$ python -q
>>> import numpy as np
>>> np.set_printoptions(precision=2, suppress=True, linewidth=160)
>>> def rd(a):
...     return np.round(a, 2) + 0
... 
>>> feats = np.load("data.npy")
>>> feats
array([[ 5., -2.,  3.,  2.],
       [ 6., -2.,  3.,  1.],
       [-6.,  2., -4., -2.],
       [ 6., -2.,  3.,  1.]])
>>> P = np.triu(np.array([[2, 1, 2, 1], [1, 1, 1, -1], [1, 0, -2, -1], [2, 0, 0, -2]]), 1) + np.eye(4)
>>> B = P @ feats @ np.linalg.inv(P)
>>> np.trace(B), np.trace(feats)
(np.float64(0.0), np.float64(0.0))
>>> rd(np.poly(B))
array([ 1.,  0., -3., -2.,  0.])
>>> B
array([[  5.,  -7.,  -2., -14.],
       [ -6.,   8.,   0.,  12.],
       [-12.,  16.,   1.,  26.],
       [  6.,  -8.,  -1., -14.]])
>>> U, sigma, vt = np.linalg.svd(feats)
>>> rd(sigma)
array([14.15,  1.22,  0.43,  0.  ])
>>> B = U[:, :3] @ np.diag(sigma[:3]) @ vt[:3]
>>> np.linalg.matrix_rank(B)
np.int64(3)
>>> rd(np.linalg.norm(feats - B, 2)), rd(sigma[3])
(np.float64(0.0), np.float64(0.0))
>>> rd(np.abs(feats - B).max())
np.float64(0.0)
>>> J = np.loadtxt("m.csv", delimiter=",")
>>> J
array([[3., 0., 0., 0., 0., 0., 0.],
       [0., 0., 0., 0., 0., 0., 0.],
       [2., 5., 4., 0., 0., 0., 0.],
       [2., 0., 5., 5., 0., 0., 0.],
       [3., 5., 5., 4., 5., 0., 0.],
       [0., 4., 4., 5., 1., 1., 0.],
       [2., 5., 4., 2., 1., 0., 0.]])
>>> # rank 6
>>> rng = np.random.default_rng(3301)
>>> z = rng.permutation(7)
>>> z
array([1, 2, 0, 5, 6, 3, 4])
>>> B = J[z][:, z]
>>> np.trace(B)
np.float64(18.0)
>>> rd(np.sort(np.abs(np.linalg.eigvals(B))))
array([0., 0., 1., 3., 4., 5., 5.])
>>> B
array([[0., 0., 0., 0., 0., 0., 0.],
       [5., 4., 2., 0., 0., 0., 0.],
       [0., 0., 3., 0., 0., 0., 0.],
       [4., 4., 0., 1., 0., 5., 1.],
       [5., 4., 2., 0., 0., 2., 1.],
       [0., 5., 2., 0., 0., 5., 0.],
       [5., 5., 3., 0., 0., 4., 5.]])
>>> np.allclose(B, J)
False
>>> q, _ = np.linalg.qr(np.array([[0.3, 1.3],
...     [-0.5, 2.0],
...     [-2.0, 0.4],
...     [-1.4, 0.5],
...     [-0.9, 1.9],
...     [-0.9, -1.3],
...     [1.2, 0.4]]))
>>> F = q @ q.T
>>> rd(F)
array([[ 0.18,  0.22, -0.07, -0.02,  0.18, -0.22,  0.12],
       [ 0.22,  0.35,  0.1 ,  0.1 ,  0.34, -0.21,  0.05],
       [-0.07,  0.1 ,  0.43,  0.3 ,  0.18,  0.2 , -0.26],
       [-0.02,  0.1 ,  0.3 ,  0.21,  0.16,  0.11, -0.17],
       [ 0.18,  0.34,  0.18,  0.16,  0.35, -0.14, -0.01],
       [-0.22, -0.21,  0.2 ,  0.11, -0.14,  0.29, -0.21],
       [ 0.12,  0.05, -0.26, -0.17, -0.01, -0.21,  0.2 ]])
>>> # looks like rank 2
>>> vals, V = np.linalg.eigh(F)
>>> rd(V @ np.diag(vals) @ V.T)
array([[ 0.18,  0.22, -0.07, -0.02,  0.18, -0.22,  0.12],
       [ 0.22,  0.35,  0.1 ,  0.1 ,  0.34, -0.21,  0.05],
       [-0.07,  0.1 ,  0.43,  0.3 ,  0.18,  0.2 , -0.26],
       [-0.02,  0.1 ,  0.3 ,  0.21,  0.16,  0.11, -0.17],
       [ 0.18,  0.34,  0.18,  0.16,  0.35, -0.14, -0.01],
       [-0.22, -0.21,  0.2 ,  0.11, -0.14,  0.29, -0.21],
       [ 0.12,  0.05, -0.26, -0.17, -0.01, -0.21,  0.2 ]])
>>> rd(vals)
array([0., 0., 0., 0., 0., 1., 1.])
>>> rd(np.linalg.svd(F, compute_uv=False))
array([1., 1., 0., 0., 0., 0., 0.])
>>> rd(np.linalg.eigvalsh(F @ F))
array([0., 0., 0., 0., 0., 1., 1.])
>>> U, sigma, vt = np.linalg.svd(F)
>>> np.argmax(sigma[:-1] / (sigma[1:] + 1e-6)) + 1
np.int64(2)
>>> B = U[:, :2] @ np.diag(sigma[:2]) @ vt[:2]
>>> np.linalg.matrix_rank(B)
np.int64(2)
>>> rd(np.linalg.norm(F - B, 2)), rd(sigma[2])
(np.float64(0.0), np.float64(0.0))
>>> rk = np.linalg.matrix_rank(F)
>>> rk
np.int64(2)
>>> N = np.linalg.svd(F)[2][rk:].T
>>> [int(np.linalg.matrix_rank(np.delete(F, i, axis=0))) for i in range(7)]
[2, 2, 2, 2, 2, 2, 2]
>>> np.linalg.matrix_rank(F.T @ F), np.linalg.matrix_rank(F @ F.T)
(np.int64(2), np.int64(2))
>>> np.allclose(F @ N, 0)
True
>>> A = np.load("test14.npy")
>>> A
array([[ 1, -4, -5,  3,  3, -2, -4, -5,  4],
       [ 4,  1, -4, -5,  3,  3, -2, -4, -5],
       [-5,  4,  1, -4, -5,  3,  3, -2, -4],
       [-4, -5,  4,  1, -4, -5,  3,  3, -2],
       [-2, -4, -5,  4,  1, -4, -5,  3,  3],
       [ 3, -2, -4, -5,  4,  1, -4, -5,  3],
       [ 3,  3, -2, -4, -5,  4,  1, -4, -5],
       [-5,  3,  3, -2, -4, -5,  4,  1, -4],
       [-4, -5,  3,  3, -2, -4, -5,  4,  1]])
>>> B = np.array([[2, 0],
...     [2, 0],
...     [0, 1],
...     [0, 0],
...     [0, 2],
...     [2, 1],
...     [2, 1],
...     [1, 2],
...     [0, 1]])
>>> A @ B
array([[-23, -11],
       [  8, -10],
       [  8, -11],
       [-19,  -2],
       [-27,  -3],
       [ -9,  -6],
       [ 18, -20],
       [ -5,  -8],
       [-32,  -1]])
>>> np.einsum("ik,kj->ji", A, B)
array([[-23,   8,   8, -19, -27,  -9,  18,  -5, -32],
       [-11, -10, -11,  -2,  -3,  -6, -20,  -8,  -1]])
>>> B.T @ A.T
array([[-23,   8,   8, -19, -27,  -9,  18,  -5, -32],
       [-11, -10, -11,  -2,  -3,  -6, -20,  -8,  -1]])
>>> f = np.array([-3, -1, 2, -3, 0, -1, -3, 2, -3])
>>> B = A + np.outer(f, np.eye(9)[4])
>>> rd(np.linalg.det(B) / np.linalg.det(A)), rd(1 + np.linalg.solve(A, f)[4])
(np.float64(1.47), np.float64(1.47))
>>> z = rng.permutation(9)
>>> B = A[:, z] * rng.choice([-1, 1], 9)
>>> B
array([[ 2,  1,  4,  3, -3,  5,  4, -4,  5],
       [-3,  4, -1,  3,  5,  4,  2,  5,  4],
       [-3, -5, -4, -5,  4, -1, -3,  4,  2],
       [ 5, -4,  5, -4, -1, -4, -3,  2, -3],
       [ 4, -2,  4,  1, -4,  5,  5, -3, -3],
       [-1,  3,  2,  4,  5,  4,  4, -3,  5],
       [-4,  3, -3, -5,  4,  2, -1,  5,  4],
       [ 5, -5, -3, -4,  2, -3, -4,  4, -1],
       [ 4, -4,  5, -2, -3, -3,  5, -1, -4]])
>>> U, _, vt = np.linalg.svd(A.T @ B)
>>> rd(np.linalg.lstsq(A, B)[0])
array([[ 0.,  1.,  0.,  0.,  0.,  0.,  0.,  0.,  0.],
       [ 0.,  0., -1.,  0.,  0.,  0.,  0.,  0.,  0.],
       [ 0.,  0.,  0.,  0.,  0., -1.,  0.,  0.,  0.],
       [ 0.,  0.,  0.,  0., -1.,  0.,  0.,  0.,  0.],
       [ 0.,  0.,  0.,  1.,  0.,  0.,  0.,  0.,  0.],
       [-1.,  0.,  0.,  0.,  0.,  0.,  0.,  0.,  0.],
       [ 0.,  0.,  0.,  0.,  0.,  0., -1.,  0.,  0.],
       [ 0.,  0.,  0.,  0.,  0.,  0.,  0.,  0., -1.],
       [ 0.,  0.,  0.,  0.,  0.,  0.,  0., -1.,  0.]])
>>> rd(U @ vt)
array([[ 0.,  1.,  0.,  0.,  0.,  0.,  0.,  0.,  0.],
       [ 0.,  0., -1.,  0.,  0.,  0.,  0.,  0.,  0.],
       [ 0.,  0.,  0.,  0.,  0., -1.,  0.,  0.,  0.],
       [ 0.,  0.,  0.,  0., -1.,  0.,  0.,  0.,  0.],
       [ 0.,  0.,  0.,  1.,  0.,  0.,  0.,  0.,  0.],
       [-1.,  0.,  0.,  0.,  0.,  0.,  0.,  0.,  0.],
       [ 0.,  0.,  0.,  0.,  0.,  0., -1.,  0.,  0.],
       [ 0.,  0.,  0.,  0.,  0.,  0.,  0.,  0., -1.],
       [ 0.,  0.,  0.,  0.,  0.,  0.,  0., -1.,  0.]])
